In [1]: import numpy as np

In [2]: np.set_printoptions(precision=2, suppress=True, linewidth=140)

In [3]: tidy = lambda a: np.round(a, 2) + 0

In [4]: Q, _ = np.linalg.qr(np.array([[2.1, -0.6, 0.7], [0.5, 0.2, 0.3], [1.5, -0.5, 0.7]]))

In [5]: evecs, _ = np.linalg.qr(np.array([[-0.7, -0.5, -0.5, -0.7, -0.6],
   ...:     [1.2, 0.8, 0.5, -0.3, -0.3],
   ...:     [-0.9, -0.5, -0.5, 0.6, -1.1],
   ...:     [-0.1, -0.2, -0.2, -0.5, 1.5],
   ...:     [0.3, -1.1, -0.2, 0.0, -0.1]]))

In [6]: sigma = 3 * 0.7 ** np.arange(3)

In [7]: feats = Q[:, :3] * sigma @ evecs[:3]

In [8]: print(tidy(feats))
[[ 1.55 -0.31  1.54  0.47 -1.21]
 [-1.34  0.24  1.46 -0.11 -0.73]
 [ 0.46 -0.23  0.37  1.89 -0.74]]

In [9]: def softmax(z):
   ...:     e = np.exp(z - z.max(axis=-1, keepdims=True))
   ...:     return e / e.sum(axis=-1, keepdims=True)
   ...: 

In [10]: print(tidy(softmax(feats[0])))
[0.39 0.06 0.39 0.13 0.02]

In [11]: print(tidy(softmax(feats[0] + 4)))
[0.39 0.06 0.39 0.13 0.02]

In [12]: print(tidy(softmax(10 * feats[0])))
[0.53 0.   0.47 0.   0.  ]

In [13]: scores = feats @ feats.T / np.sqrt(5)

In [14]: print(tidy(softmax(scores + np.triu(np.full(scores.shape, -np.inf), 1))))
[[1.   0.   0.  ]
 [0.17 0.83 0.  ]
 [0.32 0.09 0.59]]

In [15]: M = np.maximum(np.array([[1, 1],
    ...:     [-2, 1],
    ...:     [-1, -2],
    ...:     [3, 2],
    ...:     [0, -2],
    ...:     [3, -2],
    ...:     [2, 2],
    ...:     [-1, -1],
    ...:     [-2, 1],
    ...:     [3, 0],
    ...:     [3, 1],
    ...:     [3, 2],
    ...:     [-2, 3],
    ...:     [-1, -3],
    ...:     [-2, -3],
    ...:     [-1, -3],
    ...:     [1, 3],
    ...:     [-2, 3],
    ...:     [0, -3]]) @ np.array([[0, 2, 1], [2, 1, 1]]) + np.array([-3, -6, 8]), 0)

In [16]: print(M)
[[ 0  0 10]
 [ 0  0  7]
 [ 0  0  5]
 [ 1  2 13]
 [ 0  0  6]
 [ 0  0  9]
 [ 1  0 12]
 [ 0  0  6]
 [ 0  0  7]
 [ 0  0 11]
 [ 0  1 12]
 [ 1  2 13]
 [ 3  0  9]
 [ 0  0  4]
 [ 0  0  3]
 [ 0  0  4]
 [ 3  0 12]
 [ 3  0  9]
 [ 0  0  5]]

In [17]: vec = np.array([0, 2, 1])

In [18]: target = M @ vec

In [19]: print(tidy(np.linalg.solve(M.T @ M, M.T @ target)))
[0. 2. 1.]

In [20]: rng = np.random.default_rng(585)

In [21]: target = target + 0.1 * rng.normal(size=19)

In [22]: print(tidy(target))
[ 9.96  6.77  5.   17.    6.08  8.92 12.06  6.03  7.06 10.9  14.06 16.93  9.03  3.91  2.97  3.93 11.82  8.96  5.08]

In [23]: b, *_ = np.linalg.lstsq(M, target)

In [24]: print([round(float(np.linalg.norm(np.linalg.solve(M.T @ M + lam * np.eye(3), M.T @ target))), 2) for lam in (0, 1, 10, 100)])
[2.25, 2.01, 1.32, 1.02]

In [25]: print(tidy(M.T @ (target - M @ b)))
[0. 0. 0.]

In [26]: print(tidy(np.linalg.norm(target - M @ b)))
0.36

In [27]: proj = M @ np.linalg.solve(M.T @ M, M.T)

In [28]: print(tidy(np.linalg.eigvalsh(proj)))
[0. 0. 0. 0. 0. 0. 0. 0. 0. 0. 0. 0. 0. 0. 0. 0. 1. 1. 1.]

In [29]: print(np.linalg.matrix_rank(np.eye(19) - proj))
16

In [30]: print(tidy(np.diag(proj)))
[0.15 0.07 0.04 0.45 0.05 0.12 0.14 0.05 0.07 0.18 0.18 0.45 0.32 0.02 0.01 0.02 0.32 0.32 0.04]

In [31]: print(np.trace(proj))
3.0
